% ipython --no-banner

In [1]: import numpy as np

In [2]: from numpy import linalg as LA

In [3]: np.set_printoptions(suppress=True, linewidth=120)

In [4]: F = np.loadtxt("block14.csv", delimiter=",")

In [5]: print(F)
[[-2.  1. -1.  1.  0.]
 [-2.  1. -2. -1.  0.]
 [ 1.  0.  2.  2.  0.]
 [ 2.  0.  0. -1.  0.]
 [ 0.  0.  0.  0.  0.]]

In [6]: # 2 blocks once reordered

In [7]: print(np.abs(np.diag(LA.qr(F)[1])) > 1e-9)
[ True  True  True  True False]

In [8]: Uu, s, Vt = LA.svd(F)

In [9]: V = Vt[:(s > 1e-8).sum()]

In [10]: rng = np.random.default_rng(2705)

In [11]: vec = F[0] + -1 * F[4] + rng.integers(2) * np.eye(5)[3]

In [12]: print(vec)
[-2.  1. -1.  1.  0.]

In [13]: print(np.round(V.T @ V, 2) + 0)
[[1. 0. 0. 0. 0.]
 [0. 1. 0. 0. 0.]
 [0. 0. 1. 0. 0.]
 [0. 0. 0. 1. 0.]
 [0. 0. 0. 0. 0.]]

In [14]: print(np.allclose(V.T @ V @ vec, vec))
True

In [15]: print(LA.matrix_rank(np.vstack([F, vec])))
4

In [16]: print([round(float(x), 2) for x in LA.svd(F, compute_uv=False)[:3]])
[4.61, 2.98, 0.9]

In [17]: A = np.load("layer13.npy")

In [18]: print(A)
[[9 3 1 0 3]
 [2 0 1 0 2]
 [0 2 7 0 2]
 [0 3 3 5 3]
 [3 1 1 2 2]]

In [19]: Y = np.array([[-2, -1], [-3, -2], [-1, 2], [0, 2], [1, 3]])

In [20]: Y @ A
Traceback (most recent call last):
  Cell In[20], line 1
    Y @ A
ValueError: matmul: Input operand 1 has a mismatch in its core dimension 0, with gufunc signature (n?,k),(k,m?)->(n?,m?) (size 5 is different from 2)


In [21]: print(np.einsum("ik,kj->ij", A, Y))
[[-25  -4]
 [ -3   6]
 [-11  16]
 [ -9  19]
 [ -8   7]]

In [22]: def softmax(z):
    ...:     e = np.exp(z - z.max(axis=-1, keepdims=True))
    ...:     return e / e.sum(axis=-1, keepdims=True)
    ...: 

In [23]: print(np.round(softmax(A).sum(axis=1), 2))
[1. 1. 1. 1. 1.]

In [24]: print(np.round(softmax(A[4] + -3), 2))
[0.5  0.07 0.07 0.18 0.18]

In [25]: print(np.round(softmax(A[4]), 2))
[0.5  0.07 0.07 0.18 0.18]

In [26]: scores = A @ A.T / np.sqrt(5)

In [27]: print(np.round(softmax(scores + np.triu(np.full(scores.shape, -np.inf), 1)), 2) + 0)
[[1. 0. 0. 0. 0.]
 [1. 0. 0. 0. 0.]
 [0. 0. 1. 0. 0.]
 [0. 0. 0. 1. 0.]
 [1. 0. 0. 0. 0.]]

In [28]: print(np.round(softmax(scores), 2) + 0)
[[1.   0.   0.   0.   0.  ]
 [0.99 0.   0.   0.   0.  ]
 [0.   0.   1.   0.   0.  ]
 [0.   0.   0.   1.   0.  ]
 [1.   0.   0.   0.   0.  ]]

In [29]: print(LA.norm(A, axis=1).argmax())
0

In [30]: print(np.round(LA.norm(A, 1), 2), np.round(LA.norm(A, np.inf), 2))
14.0 16.0

In [31]: print(np.round(LA.norm(A, axis=0), 2))
[9.7  4.8  7.81 5.39 5.48]

In [32]: print(round(float(LA.norm(A[3], 1)), 2), round(LA.norm(A[3], np.inf), 2))
14.0 5.0

In [33]: lab = rng.permutation(5)

In [34]: print(lab)
[3 0 2 4 1]

In [35]: Y = A[lab][:, lab]

In [36]: print(np.round(np.sort(np.abs(LA.eigvals(Y))), 2))
[ 0.94  0.94  5.    7.34 11.62]

In [37]: print(np.trace(Y))
23

In [38]: print(Y)
[[5 0 3 3 3]
 [0 9 1 3 3]
 [0 0 7 2 2]
 [2 3 1 2 1]
 [0 2 1 2 0]]

In [39]: print(np.diag(Y))
[5 9 7 2 0]

In [40]: J = np.load("dump.npy")

In [41]: print(J)
[[-27.92  -5.83   5.09 -24.64]
 [ -6.99  13.07 -10.21  -0.04]
 [ 17.46  -5.49   5.88   4.75]
 [ 11.95  -8.16   1.44 -17.88]
 [ -2.44  -3.95   8.13  -7.6 ]
 [ -1.98  -7.52   8.24   2.02]
 [  3.53   6.42  -7.09  25.39]
 [ -6.68   2.68 -17.51  -9.75]
 [ -3.23  -3.67  19.16  -3.98]
 [ 17.9   -8.06  -4.72   3.82]
 [-13.41   9.54   2.33   3.86]
 [  4.21  -1.69   2.04  -9.52]
 [-10.9   -5.06 -21.73 -16.54]
 [ -4.82  -0.23   5.23   7.36]
 [-15.2    5.79   1.42  -9.53]
 [ -7.5    6.48  23.13   0.26]
 [ -4.91  -8.82  -2.81  -5.44]]

In [42]: Xc = (J - J.mean(axis=0)) / J.std(axis=0)

In [43]: print(np.round(Xc.std(axis=0), 2))
[1. 1. 1. 1.]

In [44]: coef = LA.lstsq(np.delete(Xc, 3, axis=1), Xc[:, 3])[0]

In [45]: print(coef.round(2))
[0.6  0.59 0.13]

In [46]: print(round(1 - np.var(Xc[:, 3] - np.delete(Xc, 3, axis=1) @ coef), 2))
0.47

In [47]: C2 = np.cov(J, rowvar=False)

In [48]: print(np.argsort(-J.std(axis=0).round(6), kind="stable"))
[0 3 2 1]

In [49]: print(C2.shape)
(4, 4)

In [50]: print(np.median(J, axis=0))
[-4.82 -3.67  2.04 -3.98]

In [51]: print(round(np.corrcoef(J[:, 3], J[:, 0])[0, 1], 2))
0.4

In [52]: print(np.argwhere(np.triu(np.abs(np.corrcoef(J.T)) > 0.8, 1)))
[]

In [53]: print(np.round(J.std(axis=0), 2))
[11.3   6.69 11.07 11.22]

In [54]: proj = J @ LA.solve(J.T @ J, J.T)

In [55]: print(np.trace(proj))
4.0

In [56]: print(np.allclose(proj @ proj, proj))
True

In [57]: print(np.round(np.diag(proj), 2))
[0.5  0.31 0.16 0.37 0.06 0.2  0.36 0.2  0.19 0.19 0.16 0.11 0.38 0.11 0.15 0.36 0.19]

In [58]: lab = rng.integers(0, 3, 5)

In [59]: m1 = np.triu((lab[:, None] == lab) & (rng.random((5, 5)) < 0.8), 1).astype(int)

In [60]: m1 += m1.T

In [61]: print(m1)
[[0 0 0 0 0]
 [0 0 1 1 0]
 [0 1 0 0 0]
 [0 1 0 0 0]
 [0 0 0 0 0]]

In [62]: # null space of dimension 3

In [63]: print(np.kron(np.eye(2, dtype=int), m1))
[[0 0 0 0 0 0 0 0 0 0]
 [0 0 1 1 0 0 0 0 0 0]
 [0 1 0 0 0 0 0 0 0 0]
 [0 1 0 0 0 0 0 0 0 0]
 [0 0 0 0 0 0 0 0 0 0]
 [0 0 0 0 0 0 0 0 0 0]
 [0 0 0 0 0 0 0 1 1 0]
 [0 0 0 0 0 0 1 0 0 0]
 [0 0 0 0 0 0 1 0 0 0]
 [0 0 0 0 0 0 0 0 0 0]]

In [64]: vec = np.array([-1, -2, 2, 1, -2])

In [65]: print((m1 * vec).sum(axis=1))
[ 0  3 -2 -2  0]

In [66]: print(m1 * vec)
[[ 0  0  0  0  0]
 [ 0  0  2  1  0]
 [ 0 -2  0  0  0]
 [ 0 -2  0  0  0]
 [ 0  0  0  0  0]]

In [67]: print(LA.norm(m1 @ vec) <= LA.norm(m1, 2) * LA.norm(vec) + 1e-9)
True

In [68]: print(m1 @ (2 * vec))
[ 0  6 -4 -4  0]

In [69]: r0 = np.array([4, -1, 4, 3, 4])

In [70]: r1 = np.array([2, 0, 1, 1, 0, 0])

In [71]: mat = np.outer(r0, r1)

In [72]: print(mat)
[[ 8  0  4  4  0  0]
 [-2  0 -1 -1  0  0]
 [ 8  0  4  4  0  0]
 [ 6  0  3  3  0  0]
 [ 8  0  4  4  0  0]]

In [73]: # row 2 repeats row 0

In [74]: Uu, s, Vt = LA.svd(mat)

In [75]: V = Vt[:(s > 1e-8).sum()]

In [76]: vec = mat[3] + 5 * mat[2] + rng.integers(2) * np.eye(6)[3]

In [77]: print(vec)
[46.  0. 23. 24.  0.  0.]

In [78]: print(np.round(V.T @ V, 2))
[[0.67 0.   0.33 0.33 0.   0.  ]
 [0.   0.   0.   0.   0.   0.  ]
 [0.33 0.   0.17 0.17 0.   0.  ]
 [0.33 0.   0.17 0.17 0.   0.  ]
 [0.   0.   0.   0.   0.   0.  ]
 [0.   0.   0.   0.   0.   0.  ]]

In [79]: Y = mat[0, 0] * mat[1:] - np.outer(mat[1:, 0], mat[0])

In [80]: print(Y)
[[0 0 0 0 0 0]
 [0 0 0 0 0 0]
 [0 0 0 0 0 0]
 [0 0 0 0 0 0]]

In [81]: print(np.flatnonzero(~Y.round(6).any(axis=1)))
[0 1 2 3]

In [82]: print(mat[:, 0] / mat[0, 0])
[ 1.   -0.25  1.    0.75  1.  ]

In [83]: M = np.loadtxt("out19.csv", delimiter=",")

In [84]: print(M)
[[0. 1. 0. 1. 0.]
 [1. 0. 0. 1. 1.]
 [0. 0. 0. 1. 1.]
 [1. 1. 1. 0. 1.]
 [0. 1. 1. 1. 0.]]

In [85]: print(M @ M)
[[2. 1. 1. 1. 2.]
 [1. 3. 2. 2. 1.]
 [1. 2. 2. 1. 1.]
 [1. 2. 1. 4. 2.]
 [2. 1. 1. 2. 3.]]

In [86]: print(np.argwhere(np.triu(M)))
[[0 1]
 [0 3]
 [1 3]
 [1 4]
 [2 3]
 [2 4]
 [3 4]]

In [87]: print(np.trace(M @ M @ M) // 6)
3.0

In [88]: print(M.sum(axis=0))
[2. 3. 2. 4. 3.]

In [89]: low = np.diag(M.sum(axis=1)) - M

In [90]: print(low)
[[ 2. -1.  0. -1.  0.]
 [-1.  3.  0. -1. -1.]
 [ 0.  0.  2. -1. -1.]
 [-1. -1. -1.  4. -1.]
 [ 0. -1. -1. -1.  3.]]

In [91]: print((LA.eigvalsh(low) < 1e-8).sum())
1

In [92]: print(round(LA.det(low[1:, 1:])))
21

In [93]: print(low @ np.ones(5))
[0. 0. 0. 0. 0.]

In [94]: vec = np.array([3, 2, 1, 1, 0])

In [95]: h1 = np.maximum(low @ vec, 0)

In [96]: print(np.maximum(low @ (3 * vec), 0))
[9. 6. 3. 0. 0.]

In [97]: print(np.flatnonzero(h1 > 1e-9))
[0 1 2]

In [98]: print(h1)
[3. 2. 1. 0. 0.]

In [99]: print(low.T @ h1)
[ 4.  3.  2. -6. -3.]

In [100]: print(np.round(np.tanh(low @ vec), 2))
[ 1.    0.96  0.76 -0.96 -1.  ]

In [101]: r0 = np.array([3, 0, -1, 3, -2])

In [102]: Y = M + np.outer(r0, np.eye(5)[3])

In [103]: print(LA.matrix_rank(LA.inv(Y) - LA.inv(M), tol=1e-8))
1

In [104]: print(LA.matrix_rank(Y - M))
1

In [105]: print(round(LA.norm(M[1] - M[2]), 2))
1.0

In [106]: print(np.round(LA.norm(M, axis=0), 2))
[1.41 1.73 1.41 2.   1.73]

In [107]: print(M[1] @ M[2])
2.0

In [108]: print(np.round(LA.norm(M) ** 2 / LA.norm(M, 2) ** 2, 2))
1.62

In [109]: print(np.round(LA.norm(M, "nuc"), 2))
7.11

In [110]: print(np.round(LA.norm(M, 2), 2))
2.94

In [111]: print(round(float(LA.norm(M[1], 1)), 2), round(float(LA.norm(M[1], np.inf)), 2))
3.0 1.0

In [112]: O = M.astype(float).copy()

In [113]: for j in range(5):
     ...:     O[:, j] -= O[:, :j] @ (O[:, :j].T @ O[:, j])
     ...:     O[:, j] /= LA.norm(O[:, j])
     ...: 

In [114]: print(O.round(2) + 0)
[[ 0.    0.63 -0.77  0.    0.  ]
 [ 0.71 -0.32 -0.26  0.44 -0.38]
 [ 0.    0.    0.    0.65  0.76]
 [ 0.71  0.32  0.26 -0.44  0.38]
 [ 0.    0.63  0.52  0.44 -0.38]]

In [115]: data = 0.5 ** np.abs(np.subtract.outer(np.arange(5), np.arange(5)))

In [116]: print(data.round(2))
[[1.   0.5  0.25 0.12 0.06]
 [0.5  1.   0.5  0.25 0.12]
 [0.25 0.5  1.   0.5  0.25]
 [0.12 0.25 0.5  1.   0.5 ]
 [0.06 0.12 0.25 0.5  1.  ]]

In [117]: print(np.einsum("ii->", data))
5.0

In [118]: print(round(LA.det(data[::-1]), 2))
0.32

In [119]: vals, V = LA.eigh(data)

In [120]: print(np.round(LA.svd(data, compute_uv=False), 2))
[2.26 1.23 0.69 0.46 0.36]

In [121]: print(np.round(V.T @ data @ V, 2) + 0)
[[0.36 0.   0.   0.   0.  ]
 [0.   0.46 0.   0.   0.  ]
 [0.   0.   0.69 0.   0.  ]
 [0.   0.   0.   1.23 0.  ]
 [0.   0.   0.   0.   2.26]]

In [122]: print(np.unique(vals.round(6) + 0, return_counts=True)[1])
[1 1 1 1 1]

In [123]: print(np.round(LA.eigvalsh(data + -1 * np.eye(5)), 2))
[-0.64 -0.54 -0.31  0.23  1.26]

In [124]: print((vals > 1e-8).sum(), (vals < -1e-8).sum())
5 0

In [125]: print(vals.round(2))
[0.36 0.46 0.69 1.23 2.26]

In [126]: print(np.round(V @ np.diag(vals) @ V.T, 2))
[[1.   0.5  0.25 0.12 0.06]
 [0.5  1.   0.5  0.25 0.13]
 [0.25 0.5  1.   0.5  0.25]
 [0.12 0.25 0.5  1.   0.5 ]
 [0.06 0.13 0.25 0.5  1.  ]]

In [127]: print(np.round(V.T @ V, 2) + 0)
[[1. 0. 0. 0. 0.]
 [0. 1. 0. 0. 0.]
 [0. 0. 1. 0. 0.]
 [0. 0. 0. 1. 0.]
 [0. 0. 0. 0. 1.]]

In [128]: proj = np.triu(np.array([[1, -1, 1, 2, -1],
     ...:     [1, -1, 0, 0, -1],
     ...:     [0, -1, 1, 0, 0],
     ...:     [-2, 0, -1, 2, 0],
     ...:     [-2, -2, 0, -2, 2]]), 1) + np.eye(5)

In [129]: Y = proj @ data @ LA.inv(proj)

In [130]: print(np.round(proj @ data - data @ proj, 2))
[[-0.06  0.88  0.25 -0.25  1.62]
 [-0.06  0.38 -0.75 -1.5   0.5 ]
 [ 0.    0.25 -0.25 -0.5   0.75]
 [ 0.    0.12 -0.12 -0.25  0.38]
 [ 0.    0.06 -0.06 -0.12  0.19]]

In [131]: print(Y.round(2))
[[ 0.94  1.31  0.56  0.    2.44]
 [ 0.44  1.31 -0.19 -1.12  0.88]
 [ 0.25  0.75  0.75  0.    1.25]
 [ 0.12  0.38  0.38  0.75  1.  ]
 [ 0.06  0.19  0.19  0.38  1.25]]

In [132]: print(LA.matrix_rank(Y))
5

In [133]: print(round(float(LA.det(Y)), 2))
0.32
